$ python -q
>>> import numpy as np
>>> import numpy.linalg as la
>>> np.set_printoptions(precision=3, suppress=True, linewidth=100, legacy="1.25")
>>> m1 = np.load("mat.npy")
>>> m1
array([[ 0.012, -0.988, -0.11 ,  0.11 ],
       [-0.988,  0.012, -0.11 ,  0.11 ],
       [-0.11 , -0.11 ,  0.988,  0.012],
       [ 0.11 ,  0.11 ,  0.012,  0.988]])
>>> print(np.allclose(m1 @ m1.T, m1.T @ m1))
True
>>> np.sort(np.abs(la.eigvals(m1)))
array([1., 1., 1., 1.])
>>> np.allclose(m1, m1.T)
True
>>> np.round(np.abs(la.eigvals(m1)).max(), 3)
1.0
>>> np.round(la.matrix_power(m1, 4), 3) + 0
array([[1., 0., 0., 0.],
       [0., 1., 0., 0.],
       [0., 0., 1., 0.],
       [0., 0., 0., 1.]])
>>> (m1 + m1.T) / 2
array([[ 0.012, -0.988, -0.11 ,  0.11 ],
       [-0.988,  0.012, -0.11 ,  0.11 ],
       [-0.11 , -0.11 ,  0.988,  0.012],
       [ 0.11 ,  0.11 ,  0.012,  0.988]])
>>> round(float(la.det(m1)), 3)
-1.0
>>> vals, evecs = la.eigh(m1)
>>> vec = np.array([-3, -3, 3, -2])
>>> np.round(np.abs(m1).sum(axis=1).max(), 3), np.abs(vals).max()
(1.22, 1.0)
>>> round(float(vec @ m1 @ vec / (vec @ vec)), 3), np.round(vals[0], 3), vals[-1]
(0.055, -1.0, 1.0)
>>> la.eigvalsh(m1[1:, 1:])
array([-0.012,  1.   ,  1.   ])
>>> rng = np.random.default_rng(907)
>>> idx = rng.permutation(4)
>>> idx
array([1, 2, 0, 3])
>>> other = m1[idx][:, idx]
>>> np.round(la.det(other), 3), round(la.det(m1[idx]), 3)
(-1.0, -1.0)
>>> np.allclose(other, m1)
False
>>> np.diag(other)
array([0.012, 0.988, 0.012, 0.988])
>>> other
array([[ 0.012, -0.11 , -0.988,  0.11 ],
       [-0.11 ,  0.988, -0.11 ,  0.012],
       [-0.988, -0.11 ,  0.012,  0.11 ],
       [ 0.11 ,  0.012,  0.11 ,  0.988]])
